% ipython --no-banner

In [1]: import numpy as np

In [2]: from numpy import linalg as LA

In [3]: np.set_printoptions(suppress=True, linewidth=200)

In [4]: K = np.load("layer2.npy")

In [5]: print(K)
[[2 1 2 0 1 3 3 1 3 2 3 0 2]
 [2 2 1 2 0 1 3 3 1 3 2 3 0]
 [0 2 2 1 2 0 1 3 3 1 3 2 3]
 [3 0 2 2 1 2 0 1 3 3 1 3 2]
 [2 3 0 2 2 1 2 0 1 3 3 1 3]
 [3 2 3 0 2 2 1 2 0 1 3 3 1]
 [1 3 2 3 0 2 2 1 2 0 1 3 3]
 [3 1 3 2 3 0 2 2 1 2 0 1 3]
 [3 3 1 3 2 3 0 2 2 1 2 0 1]
 [1 3 3 1 3 2 3 0 2 2 1 2 0]
 [0 1 3 3 1 3 2 3 0 2 2 1 2]
 [2 0 1 3 3 1 3 2 3 0 2 2 1]
 [1 2 0 1 3 3 1 3 2 3 0 2 2]]

In [6]: O, vecs = LA.qr(K[:, :7])[0], LA.qr(K[:, 7:])[0]

In [7]: s = LA.svd(O.T @ vecs, compute_uv=False)

In [8]: print((s > 0.9).sum())
1

In [9]: print(np.round(LA.norm(O @ O.T - vecs @ vecs.T, 2), 1))
1.0

In [10]: print(np.round(np.degrees(np.arccos(s.clip(0, 1))), 1))
[19.7 51.1 53.  79.6 81.6 85.2]

In [11]: rng = np.random.default_rng(96)

In [12]: z = rng.permutation(13)

In [13]: Y = K[:, z] * rng.choice([-1, 1], 13)

In [14]: print(Y)
[[-1  0  0 -2 -3  2  1 -2 -3 -3  3 -1  2]
 [-2  2  3  0 -1  1  3 -3 -3 -1  2  0  2]
 [-2  1  2 -3 -3  2  3 -1 -1  0  3 -2  0]
 [ 0  2  3 -2 -3  2  1 -3  0 -2  1 -1  3]
 [-3  2  1 -3 -1  0  0 -3 -2 -1  3 -2  2]
 [-2  0  3 -1  0  3  2 -1 -1 -2  3 -2  3]
 [-3  3  3 -3 -2  2  1  0 -2 -2  1  0  1]
 [-1  2  1 -3 -1  3  2 -2 -2  0  0 -3  3]
 [-3  3  0 -1 -2  1  2 -1  0 -3  2 -2  3]
 [-3  1  2  0 -2  3  0 -2 -3 -2  1 -3  1]
 [-1  3  1 -2  0  3  3 -2 -2 -3  2 -1  0]
 [ 0  3  2 -1 -3  1  2  0 -3 -1  2 -3  2]
 [-2  1  2 -2 -2  0  3 -3 -1 -3  0 -3  1]]

In [15]: Uu, _, Vt = LA.svd(K.T @ Y)

In [16]: print(z)
[ 1  3 11 12  8  2  7  9  6  5 10  4  0]
